% python3 -q
>>> import numpy as np
>>> np.set_printoptions(precision=1, suppress=True, linewidth=160, sign=" ")
>>> tidy = lambda a: np.round(a, 1) + 0
>>> m1 = np.loadtxt("block19.csv", delimiter=",")
>>> m1
array([[  6.3,  -8.5,   3.5,  31.1, -35.7,  34. ,  12.3, -15.1],
       [ 25. ,  -6.9,   5.8,   0.4,  -6.6, -13.3,  -2.1,  -6.4],
       [ 25. ,  -5.5,   4.4,   2.9,  -6.7, -12.3,  -0.9,  -5.2],
       [  8.5,  -7.4,   4.9,  29.9, -33.3,  34.3,   9.3, -17. ],
       [ 25.4,  -3.7,   5.8,   1. ,  -5.5, -11.7,  -1.4,  -4.5],
       [ 26.2,  -6.7,   4.1,   2.1,  -7.1, -11.3,  -2.8,  -6.2],
       [ 24.8,  -6.2,   7.1,   2.4,  -7.4, -10.2,  -4.1,  -4.8],
       [ 26.3,  -4.7,   5.3,   3.6,  -5.2, -11.1,  -2.5,  -4.7],
       [ 25.8,  -7.5,   5.6,   2.8,  -7.7, -12.3,  -1.9,  -6. ],
       [ 25.1,  -5.4,   4.7,   2.2,  -5.4, -12.3,  -0.1,  -5.6]])
>>> tidy(np.abs(np.linalg.svd(m1)[2][-1]))
array([ 0.3,  0.6,  0.1,  0.3,  0.3,  0.5,  0.3,  0.3])
>>> [round(float(x), 1) for x in np.linalg.svd(m1, compute_uv=False)[:3]]
[91.4, 81.8, 4.7]
>>> round(np.log10(np.linalg.cond(m1)))
2
>>> x0 = np.array([-2, 1, 1, 0, 1, -1, -2, -1])
>>> h1 = np.maximum(m1 @ x0, 0)
>>> tidy(np.maximum(m1 @ x0, 0) - np.maximum(-m1 @ x0, 0))
array([-96.8, -33.8, -38.5, -88.7, -35.2, -39. , -32.9, -36.4, -39.1, -38.2])
>>> np.tanh(m1 @ x0)
array([-1., -1., -1., -1., -1., -1., -1., -1., -1., -1.])
>>> np.flatnonzero(h1 > 1e-9)
array([], dtype=int64)
>>> h1
array([ 0.,  0.,  0.,  0.,  0.,  0.,  0.,  0.,  0.,  0.])
>>> r0, v = m1[6], m1[5]
>>> tidy(r0 @ v)
np.float64(934.5)
>>> tidy(r0 @ r0)
np.float64(908.3)
>>> p = (r0 @ v) / (r0 @ r0) * r0
>>> tidy(v - p)
array([ 0.7, -0.3, -3.2, -0.4,  0.5, -0.8,  1.4, -1.3])
>>> tidy(np.linalg.norm(r0 + v) ** 2 + np.linalg.norm(r0 - v) ** 2)
np.float64(3770.5)
>>> tidy((v - p) @ r0)
np.float64(0.0)
>>> W1 = np.array([[2, -4, 5, 4, -1, -2],
...     [0, -2, -2, 0, 5, -1],
...     [2, -4, 2, 3, -4, 2],
...     [-3, 3, -5, -1, 4, -2],
...     [-1, 0, -3, 5, 0, -2],
...     [2, -1, 5, 4, -5, -4],
...     [1, -5, -2, -3, -2, -4],
...     [-5, 1, 2, -2, -5, 0]])
>>> c = np.array([4, 4, 3, 4, 4, 3])
>>> H = np.maximum(m1 @ W1 + c, 0)
>>> (H > 0).mean(axis=0)
array([ 1. ,  0. ,  1. ,  0.8,  0.8,  0.8])
>>> C = np.array([[0, 2, 2], [1, 3, 0], [1, 0, 0], [2, 0, 2], [0, 3, 2], [2, 3, 0]])
>>> (H @ C).round(6).argmax(axis=1)
array([ 1,  1,  1,  1,  2,  1,  0,  2,  1,  2])
>>> W1 @ C
array([[  5, -17,  10],
       [ -6,   6,  10],
       [  8, -14,   2],
       [ -8,   9,   0],
       [  3,  -8,   8],
       [  4, -26,   2],
       [-21, -31,  -8],
       [ -1, -22, -24]])
>>> proj = m1 @ np.linalg.solve(m1.T @ m1, m1.T)
>>> tidy(proj @ m1[:, 4])
array([-35.7,  -6.6,  -6.7, -33.3,  -5.5,  -7.1,  -7.4,  -5.2,  -7.7,  -5.4])
>>> tidy(np.linalg.eigvalsh(proj))
array([ 0.,  0.,  1.,  1.,  1.,  1.,  1.,  1.,  1.,  1.])
>>> np.allclose(proj @ proj, proj)
True
>>> J = np.load("mat.npy")
>>> J
array([[-7.,  4.,  0.,  0.],
       [ 4.,  3.,  4.,  0.],
       [ 0.,  4.,  0.,  4.],
       [ 0.,  0.,  4., -9.]])
>>> # equal to its transpose
>>> np.diff(J, axis=0)
array([[ 11.,  -1.,   4.,   0.],
       [ -4.,   1.,  -4.,   4.],
       [  0.,  -4.,   4., -13.]])
>>> tidy(np.linalg.norm(J))
np.float64(15.3)
>>> np.linalg.matrix_rank(J)
np.int64(4)
>>> tidy(J.mean(axis=0))
array([-0.8,  2.8,  2. , -1.2])
>>> np.zeros(4, 4)
Traceback (most recent call last):
  File "<python-input-39>", line 1, in <module>
    np.zeros(4, 4)
    ~~~~~~~~^^^^^^
TypeError: Cannot interpret '4' as a data type
>>> tidy(np.linalg.svd(J, compute_uv=False))
array([ 10.8,   8.5,   6.9,   0.7])
>>> w, evecs = np.linalg.eigh(J)
>>> tidy(w)
array([-10.8,  -8.5,  -0.7,   6.9])
>>> tidy(w.sum()), np.trace(J)
(np.float64(-13.0), np.float64(-13.0))
>>> tidy(np.abs(evecs[:, -1]))
array([ 0.2,  0.8,  0.5,  0.1])
>>> tidy(evecs.T @ J @ evecs)
array([[-10.8,   0. ,   0. ,   0. ],
       [  0. ,  -8.5,   0. ,   0. ],
       [  0. ,   0. ,  -0.7,   0. ],
       [  0. ,   0. ,   0. ,   6.9]])
>>> tidy(np.linalg.eigvalsh(J + -1 * np.eye(4)))
array([-11.8,  -9.5,  -1.7,   5.9])
>>> np.unique(w.round(6) + 0, return_counts=True)[1]
array([ 1,  1,  1,  1])
>>> x0 = np.array([-1, -1, 1, 1])
>>> h1 = np.maximum(J @ x0, 0)
>>> np.maximum(J @ (3 * x0), 0)
array([ 9.,  0.,  0.,  0.])
>>> np.maximum(J @ x0, 0) - np.maximum(-J @ x0, 0)
array([ 3., -3.,  0., -5.])
>>> J.T @ h1
array([-21.,  12.,   0.,   0.])
>>> M2 = np.array([[0, 2, 0], [0, 1, 1]])
>>> C = np.kron(M2, J)
>>> C
array([[ -0.,   0.,   0.,   0., -14.,   8.,   0.,   0.,  -0.,   0.,   0.,   0.],
       [  0.,   0.,   0.,   0.,   8.,   6.,   8.,   0.,   0.,   0.,   0.,   0.],
       [  0.,   0.,   0.,   0.,   0.,   8.,   0.,   8.,   0.,   0.,   0.,   0.],
       [  0.,   0.,   0.,  -0.,   0.,   0.,   8., -18.,   0.,   0.,   0.,  -0.],
       [ -0.,   0.,   0.,   0.,  -7.,   4.,   0.,   0.,  -7.,   4.,   0.,   0.],
       [  0.,   0.,   0.,   0.,   4.,   3.,   4.,   0.,   4.,   3.,   4.,   0.],
       [  0.,   0.,   0.,   0.,   0.,   4.,   0.,   4.,   0.,   4.,   0.,   4.],
       [  0.,   0.,   0.,  -0.,   0.,   0.,   4.,  -9.,   0.,   0.,   4.,  -9.]])
>>> tidy(np.linalg.norm(C, 2)), tidy(np.linalg.norm(M2, 2) * np.linalg.norm(J, 2))
(np.float64(24.6), np.float64(24.6))
>>> M2 = np.array([[0, -2, -1], [-2, -1, 2], [-1, -1, -1], [1, 2, 2]])
>>> np.einsum("ik,kj->ij", J, M2)
array([[ -8.,  10.,  15.],
       [-10., -15.,  -2.],
       [ -4.,   4.,  16.],
       [-13., -22., -22.]])
>>> np.vstack([J, M2.T]).shape
(7, 4)
>>> np.linalg.matrix_rank(np.vstack([J, M2.T]))
np.int64(4)
>>> np.einsum("ik,kj->ji", J, M2)
array([[ -8., -10.,  -4., -13.],
       [ 10., -15.,   4., -22.],
       [ 15.,  -2.,  16., -22.]])
>>> np.einsum("ij,ij->i", J, J)
array([ 65.,  41.,  32.,  97.])
>>> np.linalg.matrix_rank(J @ M2)
np.int64(3)
>>> A = np.load("data.npy")
>>> A
array([[ 0.3, -2.1,  1.5, -4. ,  6.4,  4.5,  3.2,  0.4, -2.3],
       [-2.6,  6.5, -1.7,  3. ,  3.7, -2.1, -1. , -4.1, -2. ],
       [-5.3,  1.5, -2.6, -1.5,  5.2,  1. , -3. , -4.5,  1.5],
       [-2.5, -0.4,  1.1,  2.5,  4.5,  1.9, -5. , -4.6,  4.1],
       [ 1.8, -1.6,  0.6, -3.9,  3.7, -5.3,  3.8,  3.7, -2.9],
       [ 5.3,  3.5,  1.4, -0.7,  1. ,  3.4, -4.3,  0.6, -5.1],
       [-2.2, -6. ,  2.3,  5. , -0.1,  1.8, -4.2,  1.2,  2.6],
       [ 2.5, -2.4, -1.3, -2.3, -4.3,  2.3, -4.8, -2.2, -5.4],
       [ 0.6,  2.5,  0.3, -5.1, -2. , -5.2, -5.8, -1.6,  0.2],
       [-0.3, -4.6, -0.5, -5.7, -1.3, -1.7,  1.6,  5.9,  1.9],
       [-3.8, -5.2,  0.1,  1.6,  4.8,  2. , -3. , -4.1,  1.7],
       [ 3.4,  5.2, -0.2,  6.2,  1.6, -3.4, -0.8, -1.7,  2.3],
       [ 4.3,  3.5,  0.9, -4.8, -3. , -1.4,  3. , -0.3,  5. ],
       [-2.7, -1.7,  0.7,  3.2, -2.5, -7.8, -1.1, -3.2, -0.5],
       [-2.5, -3.1,  4.9, -1.3, -3.1, -5.9,  2.7,  2.5,  0.1],
       [-1.2, -3.1,  5.7,  1.2, -4.5, -3.5,  0.2, -4.8,  0.3],
       [ 3.2, -2.4,  4.7,  1.3,  7.1, -0.5, -1.9, -0.3,  2.4],
       [ 1.3,  1.1, -0.7, -1.5, -2.8,  2.7, -7. ,  4. ,  3.7],
       [-2.4,  1.5,  3.1, -2.9,  5.8, -3.5,  4.5,  2.4, -1.5],
       [ 5.1, -2.8, -5.5, -1. ,  0.6,  0.6, -0.7, -5.1, -2.6],
       [-4.1, -7.2, -0.5, -2.1,  3.2, -1. ,  3.4, -1.2, -1.9],
       [ 4.5, -4.3, -2.4,  5.5, -1.1, -0.4,  1.8,  3.4, -3.1],
       [ 2.1,  2.7, -2.7,  6.2,  0.3, -4.5, -0.4,  1.6, -4.5],
       [ 1.1, -4.1,  1.9,  6.8, -2.8, -4.6,  0.7, -0.2, -1.6],
       [ 0.7, -6.6,  0.6, -0.6, -2.6,  0.3,  1.7, -5.9,  3.2],
       [-4.8, -1.7,  4.3, -2.5,  0.5,  6.4,  0.1,  2.7,  0.8],
       [-2. , -2.6,  3. ,  2.5,  4. ,  1.2, -7.5,  0.1, -0.6],
       [-2.2,  4.5,  1.7,  3.1,  4.9, -3.9, -1.4,  3.8,  2.6],
       [-1. ,  3.2,  6. , -2.6, -4.7, -2.6, -2.8, -1.1,  2.8],
       [ 2.5, -6.1,  3.4, -2.4,  1.9,  3.9,  1.1,  1.2,  4.2],
       [ 6.8,  4.8,  1.8, -0.3,  2.2, -0.4, -1.6,  4.1, -1.9],
       [ 7.5,  0.2,  0.2, -2.3, -4.3, -2.3, -1.7, -3.1, -1.3],
       [ 2. , -4.9,  4.7,  0.3,  0.3,  1.3, -2.8,  0. ,  6.4],
       [ 1.3, -7. , -1.8,  5.6, -1.4, -0.3, -2.9,  0.1, -2.1]])
>>> d = np.linalg.norm(A[:, None] - A[None], axis=-1)
>>> d[6].round(6).argsort(kind="stable")[:4]
array([  6,  26,  33,  32])
>>> (d + 1e9 * np.eye(34)).round(6).argmin(axis=1)
array([ 18,  11,   3,  10,  18,  30,  26,  31,  28,   4,   3,  22,  31,  23,  15,  13,  32,  32,   4,   7,  10,  33,  11,  33,  15,  29,   6,  11,   8,  32,
         5,   7,  29,  21])
>>> np.unravel_index(d.round(6).argmax(), d.shape)
(np.int64(1), np.int64(9))
>>> tidy(d[:5, :5])
array([[  0. ,  15.2,  12.6,  14. ,  10.9],
       [ 15.2,   0. ,   9. ,  11.2,  15.3],
       [ 12.6,   9. ,   0. ,   7.3,  15.8],
       [ 14. ,  11.2,   7.3,   0. ,  17.6],
       [ 10.9,  15.3,  15.8,  17.6,   0. ]])
>>> d.shape
(34, 34)
>>> r0 = np.array([-1, 2, -5])
>>> np.convolve(A[18], r0)
array([  2.4,  -6.3,  11.9,   1.6, -27.1,  29.6, -40.5,  24.1, -16.2, -15. ,   7.5])
>>> tidy(np.correlate(A[18], A[22], "full"))
array([ 10.8, -10.6, -10.6,  28.2, -39.4,  -2.2,   1.6, -20.5,  -1.1,  30.6, -47.5,  54.4,   5. , -11. ,  20. ,   1. ,  -3.2])
>>> x0 = np.array([4, 0, 5, 3, 3, 3, 3, 3, 3])
>>> target = A @ x0
>>> c, lr = np.zeros(9), 1 / np.linalg.norm(A, 2) ** 2
>>> for i in range(15):
...     c -= lr * A.T @ (A @ c - target)
...     if i % 5 == 0: print(i, round(np.linalg.norm(A @ c - target), 1))
... 
0 85.5
5 12.8
10 3.6
>>> tidy(c)
array([ 4. ,  0. ,  4.9,  3. ,  3. ,  2.9,  3. ,  3. ,  3. ])
>>> proj = A @ np.linalg.solve(A.T @ A, A.T)
>>> np.linalg.matrix_rank(np.eye(34) - proj)
np.int64(25)
>>> np.trace(proj)
np.float64(9.0)
>>> tidy(np.linalg.eigvalsh(proj))
array([ 0.,  0.,  0.,  0.,  0.,  0.,  0.,  0.,  0.,  0.,  0.,  0.,  0.,  0.,  0.,  0.,  0.,  0.,  0.,  0.,  0.,  0.,  0.,  0.,  0.,  1.,  1.,  1.,  1.,  1.,
        1.,  1.,  1.,  1.])
>>> tidy(np.diag(proj))
array([ 0.3,  0.2,  0.3,  0.2,  0.3,  0.3,  0.2,  0.3,  0.4,  0.3,  0.2,  0.3,  0.3,  0.2,  0.2,  0.3,  0.3,  0.3,  0.2,  0.3,  0.2,  0.2,  0.2,  0.2,  0.2,
        0.3,  0.3,  0.3,  0.3,  0.2,  0.3,  0.3,  0.2,  0.2])
